$ ipython --no-banner

In [1]: import numpy as np

In [2]: np.set_printoptions(precision=1, suppress=True, linewidth=200, floatmode="fixed")

In [3]: def rnd(a):
   ...:     return np.round(a, 1) + 0
   ...: 

In [4]: feats = np.load("x.npy")

In [5]: feats
Out[5]: 
array([[  2,  -1,   1,   8,   1,   1,   4,   0,  -2],
       [ -1,  -6,   0,   1,   1,   0,  -1,   1,   2],
       [  1,   0,  -4,   0,   1,   4,   2,   1,   3],
       [  8,   1,   0,   4,  -5,  -6,   3,   2,   8],
       [  1,   1,   1,  -5,  -8,   3,  -8,   5, -10],
       [  1,   0,   4,  -6,   3,   8,   5,  -3,   0],
       [  4,  -1,   2,   3,  -8,   5,   6,  -1,   6],
       [  0,   1,   1,   2,   5,  -3,  -1,   0,   2],
       [ -2,   2,   3,   8, -10,   0,   6,   2,  -4]])

In [6]: w, evecs = np.linalg.eigh(feats)

In [7]: x0 = np.array([-1, 1, 2, 3, 2, 3, 3, -1, 2])

In [8]: rnd(np.linalg.eigvalsh(feats[1:, 1:]))
Out[8]: array([-18.9,  -8.7,  -6.2,  -5.7,  -2.4,   2.7,  15.1,  20.1])

In [9]: (np.sign(evecs[:, -1].round(6)) == np.sign(evecs[0, -1].round(6))).astype(int)
Out[9]: array([1, 1, 1, 1, 0, 0, 1, 0, 1])

In [10]: Y = feats / np.sqrt((feats ** 2).mean(axis=1, keepdims=True))

In [11]: np.linalg.matrix_rank(Y) == np.linalg.matrix_rank(feats)
Out[11]: np.True_

In [12]: np.linalg.matrix_rank(feats - feats.mean(axis=1, keepdims=True))
Out[12]: np.int64(8)

In [13]: O, _ = np.linalg.qr(np.array([[0.9, 1.4, -0.8, -0.1, -0.1],
    ...:     [-0.9, -0.6, 0.2, 0.5, 1.2],
    ...:     [0.1, -0.2, 0.4, 0.1, -0.3],
    ...:     [-1.9, 0.1, -0.3, -0.5, -1.4],
    ...:     [-0.3, 0.2, 0.5, -1.0, -0.3],
    ...:     [0.7, 1.1, -0.3, 1.1, -2.2],
    ...:     [-1.0, 1.1, 1.0, 1.1, -1.7]]))

In [14]: mat = O @ O.T

In [15]: rnd(mat)
Out[15]: 
array([[ 0.9, -0.1, -0.3,  0.0,  0.0,  0.0,  0.0],
       [-0.1,  0.6, -0.1,  0.0, -0.3, -0.3,  0.2],
       [-0.3, -0.1,  0.2, -0.1,  0.1,  0.1,  0.1],
       [ 0.0,  0.0, -0.1,  1.0,  0.0,  0.0,  0.0],
       [ 0.0, -0.3,  0.1,  0.0,  0.7, -0.3,  0.1],
       [ 0.0, -0.3,  0.1,  0.0, -0.3,  0.8,  0.1],
       [ 0.0,  0.2,  0.1,  0.0,  0.1,  0.1,  0.9]])

In [16]: def softmax(z):
    ...:     e = np.exp(z - z.max(axis=-1, keepdims=True))
    ...:     return e / e.sum(axis=-1, keepdims=True)
    ...: 

In [17]: rnd(softmax(10 * mat[2]))
Out[17]: array([0.0, 0.0, 0.4, 0.0, 0.2, 0.2, 0.1])

In [18]: rnd(softmax(mat[2]))
Out[18]: array([0.1, 0.1, 0.2, 0.1, 0.2, 0.2, 0.2])

In [19]: rnd(softmax(mat[2] + -2))
Out[19]: array([0.1, 0.1, 0.2, 0.1, 0.2, 0.2, 0.2])

In [20]: att = mat @ mat.T / np.sqrt(7)

In [21]: rnd(softmax(att))
Out[21]: 
array([[0.2, 0.1, 0.1, 0.1, 0.1, 0.1, 0.1],
       [0.1, 0.2, 0.1, 0.1, 0.1, 0.1, 0.2],
       [0.1, 0.1, 0.2, 0.1, 0.1, 0.1, 0.1],
       [0.1, 0.1, 0.1, 0.2, 0.1, 0.1, 0.1],
       [0.1, 0.1, 0.1, 0.1, 0.2, 0.1, 0.1],
       [0.1, 0.1, 0.1, 0.1, 0.1, 0.2, 0.1],
       [0.1, 0.1, 0.1, 0.1, 0.1, 0.1, 0.2]])

In [22]: rnd(softmax(att + np.triu(np.full(att.shape, -np.inf), 1)))
Out[22]: 
array([[1.0, 0.0, 0.0, 0.0, 0.0, 0.0, 0.0],
       [0.4, 0.6, 0.0, 0.0, 0.0, 0.0, 0.0],
       [0.3, 0.3, 0.4, 0.0, 0.0, 0.0, 0.0],
       [0.2, 0.2, 0.2, 0.3, 0.0, 0.0, 0.0],
       [0.2, 0.2, 0.2, 0.2, 0.2, 0.0, 0.0],
       [0.2, 0.1, 0.2, 0.2, 0.1, 0.2, 0.0],
       [0.1, 0.1, 0.1, 0.1, 0.1, 0.1, 0.2]])

In [23]: U, s, Vt = np.linalg.svd(mat)

In [24]: np.argmax(s[:-1] / (s[1:] + 1e-6)) + 1
Out[24]: np.int64(5)

In [25]: Y = U[:, :5] @ np.diag(s[:5]) @ Vt[:5]

In [26]: rnd(Y)
Out[26]: 
array([[ 0.9, -0.1, -0.3,  0.0,  0.0,  0.0,  0.0],
       [-0.1,  0.6, -0.1,  0.0, -0.3, -0.3,  0.2],
       [-0.3, -0.1,  0.2, -0.1,  0.1,  0.1,  0.1],
       [ 0.0,  0.0, -0.1,  1.0,  0.0,  0.0,  0.0],
       [ 0.0, -0.3,  0.1,  0.0,  0.7, -0.3,  0.1],
       [ 0.0, -0.3,  0.1,  0.0, -0.3,  0.8,  0.1],
       [ 0.0,  0.2,  0.1,  0.0,  0.1,  0.1,  0.9]])

In [27]: np.linalg.matrix_rank(Y)
Out[27]: np.int64(5)

In [28]: rnd(np.abs(mat - Y).max())
Out[28]: np.float64(0.0)

In [29]: np.linalg.matrix_rank(mat, rtol=0.05)
Out[29]: np.int64(5)

In [30]: x0 = np.array([1, 5, 4, 1, 3, 3, 2])

In [31]: rnd((x0 - Y @ x0) @ (Y @ x0))
Out[31]: np.float64(0.0)

In [32]: rnd(np.linalg.eigvalsh(2 * Y - np.eye(7)))
Out[32]: array([-1.0, -1.0,  1.0,  1.0,  1.0,  1.0,  1.0])

In [33]: rnd(np.eye(7) - Y)
Out[33]: 
array([[ 0.1,  0.1,  0.3,  0.0,  0.0,  0.0,  0.0],
       [ 0.1,  0.4,  0.1,  0.0,  0.3,  0.3, -0.2],
       [ 0.3,  0.1,  0.8,  0.1, -0.1, -0.1, -0.1],
       [ 0.0,  0.0,  0.1,  0.0,  0.0,  0.0,  0.0],
       [ 0.0,  0.3, -0.1,  0.0,  0.3,  0.3, -0.1],
       [ 0.0,  0.3, -0.1,  0.0,  0.3,  0.2, -0.1],
       [ 0.0, -0.2, -0.1,  0.0, -0.1, -0.1,  0.1]])

In [34]: U, s, Vt = np.linalg.svd(mat)

In [35]: evecs = Vt[:(s > 1e-8).sum()]

In [36]: rng = np.random.default_rng(535684)

In [37]: x0 = mat[4] + -1 * mat[2] + rng.integers(2) * np.eye(7)[2]

In [38]: rnd(x0)
Out[38]: array([ 0.3, -0.2,  0.9,  0.2,  0.6, -0.4,  0.1])

In [39]: np.allclose(evecs.T @ evecs @ x0, x0)
Out[39]: False

In [40]: rnd(evecs.T @ evecs)
Out[40]: 
array([[ 0.9, -0.1, -0.3,  0.0,  0.0,  0.0,  0.0],
       [-0.1,  0.6, -0.1,  0.0, -0.3, -0.3,  0.2],
       [-0.3, -0.1,  0.2, -0.1,  0.1,  0.1,  0.1],
       [ 0.0,  0.0, -0.1,  1.0,  0.0,  0.0,  0.0],
       [ 0.0, -0.3,  0.1,  0.0,  0.7, -0.3,  0.1],
       [ 0.0, -0.3,  0.1,  0.0, -0.3,  0.8,  0.1],
       [ 0.0,  0.2,  0.1,  0.0,  0.1,  0.1,  0.9]])

In [41]: rnd(np.diag(evecs.T @ evecs))
Out[41]: array([0.9, 0.6, 0.2, 1.0, 0.7, 0.8, 0.9])

In [42]: rnd(np.linalg.norm(x0 - evecs.T @ evecs @ x0))
Out[42]: np.float64(0.9)

In [43]: arr = np.loadtxt("case1.csv", delimiter=",")

In [44]: arr
Out[44]: 
array([[2.0, 3.0, 0.0, 0.0, 0.0, 0.0],
       [3.0, 0.0, 0.0, 0.0, 0.0, 0.0],
       [0.0, 0.0, 3.0, 1.0, 0.0, 0.0],
       [0.0, 0.0, 3.0, 2.0, 0.0, 0.0],
       [0.0, 0.0, 0.0, 0.0, 3.0, 0.0],
       [1.0, 2.0, 0.0, 0.0, 0.0, 2.0]])

In [45]: arr @ arr
Out[45]: 
array([[13.0,  6.0,  0.0,  0.0,  0.0,  0.0],
       [ 6.0,  9.0,  0.0,  0.0,  0.0,  0.0],
       [ 0.0,  0.0, 12.0,  5.0,  0.0,  0.0],
       [ 0.0,  0.0, 15.0,  7.0,  0.0,  0.0],
       [ 0.0,  0.0,  0.0,  0.0,  9.0,  0.0],
       [10.0,  7.0,  0.0,  0.0,  0.0,  4.0]])

In [46]: (np.linalg.matrix_power((arr != 0) + (arr.T != 0) + np.eye(6), 6) > 0).astype(int)
Out[46]: 
array([[1, 1, 0, 0, 0, 1],
       [1, 1, 0, 0, 0, 1],
       [0, 0, 1, 1, 0, 0],
       [0, 0, 1, 1, 0, 0],
       [0, 0, 0, 0, 1, 0],
       [1, 1, 0, 0, 0, 1]])

In [47]: rnd(np.sort(np.linalg.eigvals(arr).real))
Out[47]: array([-2.2,  0.7,  2.0,  3.0,  4.2,  4.3])

In [48]: Y = np.linalg.inv(arr)

In [49]: rnd(np.linalg.det(arr) * np.linalg.det(Y))
Out[49]: np.float64(1.0)

In [50]: rnd(np.linalg.slogdet(arr)[0])
Out[50]: np.float64(-1.0)

In [51]: rnd(np.linalg.cond(arr))
Out[51]: np.float64(7.5)

In [52]: np.allclose(Y, arr.T)
Out[52]: False

In [53]: rnd(np.linalg.det(arr) * Y)
Out[53]: 
array([[   0.0,  -54.0,    0.0,    0.0,    0.0,    0.0],
       [ -54.0,   36.0,    0.0,    0.0,    0.0,    0.0],
       [   0.0,    0.0, -108.0,   54.0,    0.0,    0.0],
       [   0.0,    0.0,  162.0, -162.0,    0.0,    0.0],
       [   0.0,    0.0,    0.0,    0.0,  -54.0,    0.0],
       [  54.0,   -9.0,    0.0,    0.0,    0.0,  -81.0]])

In [54]: rnd(Y)
Out[54]: 
array([[ 0.0,  0.3,  0.0,  0.0,  0.0,  0.0],
       [ 0.3, -0.2,  0.0,  0.0,  0.0,  0.0],
       [ 0.0,  0.0,  0.7, -0.3,  0.0,  0.0],
       [ 0.0,  0.0, -1.0,  1.0,  0.0,  0.0],
       [ 0.0,  0.0,  0.0,  0.0,  0.3,  0.0],
       [-0.3,  0.1,  0.0,  0.0,  0.0,  0.5]])

In [55]: rnd(np.linalg.inv(Y))
Out[55]: 
array([[2.0, 3.0, 0.0, 0.0, 0.0, 0.0],
       [3.0, 0.0, 0.0, 0.0, 0.0, 0.0],
       [0.0, 0.0, 3.0, 1.0, 0.0, 0.0],
       [0.0, 0.0, 3.0, 2.0, 0.0, 0.0],
       [0.0, 0.0, 0.0, 0.0, 3.0, 0.0],
       [1.0, 2.0, 0.0, 0.0, 0.0, 2.0]])

In [56]: O, evecs = np.linalg.qr(arr[:, :5])[0], np.linalg.qr(arr[:, 5:])[0]

In [57]: s = np.linalg.svd(O.T @ evecs, compute_uv=False)

In [58]: rnd(s)
Out[58]: array([0.6])

In [59]: (s > 0.9).sum()
Out[59]: np.int64(0)

In [60]: th = np.radians(45)

In [61]: r_ = np.eye(6)

In [62]: r_[0, 0] = r_[4, 4] = np.cos(th)

In [63]: r_[0, 4], r_[4, 0] = -np.sin(th), np.sin(th)

In [64]: rnd(r_)
Out[64]: 
array([[ 0.7,  0.0,  0.0,  0.0, -0.7,  0.0],
       [ 0.0,  1.0,  0.0,  0.0,  0.0,  0.0],
       [ 0.0,  0.0,  1.0,  0.0,  0.0,  0.0],
       [ 0.0,  0.0,  0.0,  1.0,  0.0,  0.0],
       [ 0.7,  0.0,  0.0,  0.0,  0.7,  0.0],
       [ 0.0,  0.0,  0.0,  0.0,  0.0,  1.0]])

In [65]: Y = arr @ r_.T

In [66]: rnd(np.linalg.svd(arr, compute_uv=False)), rnd(np.linalg.svd(Y, compute_uv=False))
Out[66]: (array([4.8, 4.7, 3.0, 2.5, 1.5, 0.6]), array([4.8, 4.7, 3.0, 2.5, 1.5, 0.6]))

In [67]: rnd(np.linalg.det(r_)), rnd(np.trace(r_))
Out[67]: (np.float64(1.0), np.float64(5.4))

In [68]: rnd(np.abs(Y - arr).max(axis=0))
Out[68]: array([2.1, 0.0, 0.0, 0.0, 2.1, 0.0])

In [69]: E = np.array([[2, 2, 0, 0, 0, 0],
    ...:     [5, 2, 0, 0, 0, 0],
    ...:     [5, 5, 0, 0, 0, 0],
    ...:     [0, 0, 2, 2, 0, 0],
    ...:     [0, 0, 5, 2, 0, 0],
    ...:     [0, 0, 5, 5, 0, 0],
    ...:     [0, 0, 0, 0, 2, 2],
    ...:     [0, 0, 0, 0, 5, 2],
    ...:     [0, 0, 0, 0, 5, 5]])

In [70]: proj = E @ np.linalg.solve(E.T @ E, E.T)

In [71]: np.linalg.matrix_rank(np.eye(9) - proj)
Out[71]: np.int64(3)

In [72]: rnd(np.trace(proj))
Out[72]: np.float64(6.0)

In [73]: Y = np.c_[E[:, :4] @ np.array([[0, 1, 0, 2], [1, 2, -2, -2], [-1, -1, 3, -3], [2, 3, -3, 1]]), np.array([8, -2, 8, -6, 4, -7, 2, 0, -4])]

In [74]: Y
Out[74]: 
array([[  2,   6,  -4,   0,   8],
       [  2,   9,  -4,   6,  -2],
       [  5,  15, -10,   0,   8],
       [  2,   4,   0,  -4,  -6],
       [ -1,   1,   9, -13,   4],
       [  5,  10,   0, -10,  -7],
       [  0,   0,   0,   0,   2],
       [  0,   0,   0,   0,   0],
       [  0,   0,   0,   0,  -4]])

In [75]: rnd(np.linalg.norm(Y - E @ np.linalg.lstsq(E, Y)[0], axis=0))
Out[75]: array([0.0, 0.0, 0.0, 0.0, 6.3])

In [76]: rnd(np.linalg.norm(np.linalg.qr(E)[0].T @ Y, axis=0) ** 2 / ((Y ** 2).sum(axis=0) + 1e-12))
Out[76]: array([1.0, 1.0, 1.0, 1.0, 0.8])

In [77]: np.linalg.matrix_rank(np.c_[E, Y])
Out[77]: np.int64(7)

In [78]: rnd(np.linalg.lstsq(E, Y[:, 0])[0])
Out[78]: array([ 0.0,  1.0, -1.0,  2.0,  0.0,  0.0])

In [79]: labels = rng.permutation(6)

In [80]: Y = E[:, labels] * rng.choice([-1, 1], 6)

In [81]: Y
Out[81]: 
array([[ 2, -2,  0,  0,  0,  0],
       [ 5, -2,  0,  0,  0,  0],
       [ 5, -5,  0,  0,  0,  0],
       [ 0,  0,  0, -2,  0,  2],
       [ 0,  0,  0, -2,  0,  5],
       [ 0,  0,  0, -5,  0,  5],
       [ 0,  0,  2,  0,  2,  0],
       [ 0,  0,  5,  0,  2,  0],
       [ 0,  0,  5,  0,  5,  0]])

In [82]: U, _, Vt = np.linalg.svd(E.T @ Y)

In [83]: rnd(U @ Vt)
Out[83]: 
array([[ 1.0,  0.0,  0.0,  0.0,  0.0,  0.0],
       [ 0.0, -1.0,  0.0,  0.0,  0.0,  0.0],
       [ 0.0,  0.0,  0.0,  0.0,  0.0,  1.0],
       [ 0.0,  0.0,  0.0, -1.0,  0.0,  0.0],
       [ 0.0,  0.0,  1.0,  0.0,  0.0,  0.0],
       [ 0.0,  0.0,  0.0,  0.0,  1.0,  0.0]])

In [84]: rnd(np.linalg.lstsq(E, Y)[0])
Out[84]: 
array([[ 1.0,  0.0,  0.0,  0.0,  0.0,  0.0],
       [ 0.0, -1.0,  0.0,  0.0,  0.0,  0.0],
       [ 0.0,  0.0,  0.0,  0.0,  0.0,  1.0],
       [ 0.0,  0.0,  0.0, -1.0,  0.0,  0.0],
       [ 0.0,  0.0,  1.0,  0.0,  0.0,  0.0],
       [ 0.0,  0.0,  0.0,  0.0,  1.0,  0.0]])

In [85]: E @ E
---------------------------------------------------------------------------
ValueError                                Traceback (most recent call last)
Cell In[85], line 1
----> 1 E @ E

ValueError: matmul: Input operand 1 has a mismatch in its core dimension 0, with gufunc signature (n?,k),(k,m?)->(n?,m?) (size 9 is different from 6)

In [86]: gram = E.T @ E

In [87]: np.diag(gram)
Out[87]: array([54, 33, 54, 33, 54, 33])

In [88]: gram
Out[88]: 
array([[54, 39,  0,  0,  0,  0],
       [39, 33,  0,  0,  0,  0],
       [ 0,  0, 54, 39,  0,  0],
       [ 0,  0, 39, 33,  0,  0],
       [ 0,  0,  0,  0, 54, 39],
       [ 0,  0,  0,  0, 39, 33]])

In [89]: np.trace(gram), (E ** 2).sum()
Out[89]: (np.int64(261), np.int64(261))

In [90]: (E @ E.T).shape
Out[90]: (9, 9)

In [91]: rnd(np.linalg.eigvalsh(gram)[::-1])
Out[91]: array([83.9, 83.9, 83.9,  3.1,  3.1,  3.1])

In [92]: np.diff(E, axis=0)
Out[92]: 
array([[ 3,  0,  0,  0,  0,  0],
       [ 0,  3,  0,  0,  0,  0],
       [-5, -5,  2,  2,  0,  0],
       [ 0,  0,  3,  0,  0,  0],
       [ 0,  0,  0,  3,  0,  0],
       [ 0,  0, -5, -5,  2,  2],
       [ 0,  0,  0,  0,  3,  0],
       [ 0,  0,  0,  0,  0,  3]])

In [93]: np.zeros(9, 6)
---------------------------------------------------------------------------
TypeError                                 Traceback (most recent call last)
Cell In[93], line 1
----> 1 np.zeros(9, 6)

TypeError: Cannot interpret '6' as a data type

In [94]: np.linalg.rank(E)
---------------------------------------------------------------------------
AttributeError                            Traceback (most recent call last)
Cell In[94], line 1
----> 1 np.linalg.rank(E)

AttributeError: module 'numpy.linalg' has no attribute 'rank'

In [95]: np.count_nonzero(E)
Out[95]: np.int64(18)
